$ python -q
>>> import numpy as np
>>> np.set_printoptions(precision=2, suppress=True, linewidth=160, sign=" ")
>>> rnd = lambda a: np.round(a, 2) + 0
>>> data = np.loadtxt("a.csv", delimiter=",")
>>> data
array([[ 0.02,  3.89, -5.92],
       [-0.03, -0.33,  0.51],
       [-0.09, -2.08,  3.13],
       [ 0.09, -1.33,  2.1 ],
       [-0.03,  1.24, -1.94],
       [ 0.02,  0.77, -1.11],
       [ 0.04, -1.39,  1.98],
       [-0.03, -0.02, -0.03],
       [ 0.  , -0.09,  0.16],
       [-0.13,  2.2 , -3.3 ],
       [ 0.07, -1.17,  1.68],
       [ 0.04, -0.13,  0.2 ],
       [-0.01, -1.76,  2.72]])
>>> rng = np.random.default_rng(11)
>>> z = rng.permutation(3)
>>> other = data[:, z] * rng.choice([-1, 1], 3)
>>> other
array([[ 3.89, -0.02, -5.92],
       [-0.33,  0.03,  0.51],
       [-2.08,  0.09,  3.13],
       [-1.33, -0.09,  2.1 ],
       [ 1.24,  0.03, -1.94],
       [ 0.77, -0.02, -1.11],
       [-1.39, -0.04,  1.98],
       [-0.02,  0.03, -0.03],
       [-0.09, -0.  ,  0.16],
       [ 2.2 ,  0.13, -3.3 ],
       [-1.17, -0.07,  1.68],
       [-0.13, -0.04,  0.2 ],
       [-1.76,  0.01,  2.72]])
>>> U, _, vt = np.linalg.svd(data.T @ other)
>>> rnd(U @ vt)
array([[ 0., -1.,  0.],
       [ 1.,  0.,  0.],
       [ 0.,  0.,  1.]])
>>> z
array([ 1,  0,  2])
>>> other = np.c_[data[:, :2] @ np.array([[3, 0], [-6, -5]]), np.array([1, 0, 3, 3, 1, 1, 1, 1, 1, 1, 1, 3, 1])]
>>> rnd(other)
array([[-23.28, -19.45,   1.  ],
       [  1.89,   1.65,   0.  ],
       [ 12.21,  10.4 ,   3.  ],
       [  8.25,   6.65,   3.  ],
       [ -7.53,  -6.2 ,   1.  ],
       [ -4.56,  -3.85,   1.  ],
       [  8.46,   6.95,   1.  ],
       [  0.03,   0.1 ,   1.  ],
       [  0.54,   0.45,   1.  ],
       [-13.59, -11.  ,   1.  ],
       [  7.23,   5.85,   1.  ],
       [  0.9 ,   0.65,   3.  ],
       [ 10.53,   8.8 ,   1.  ]])
>>> np.linalg.matrix_rank(other)
np.int64(3)
>>> rnd(np.linalg.norm(other - data @ np.linalg.lstsq(data, other)[0], axis=0))
array([ 0.  ,  0.  ,  5.88])
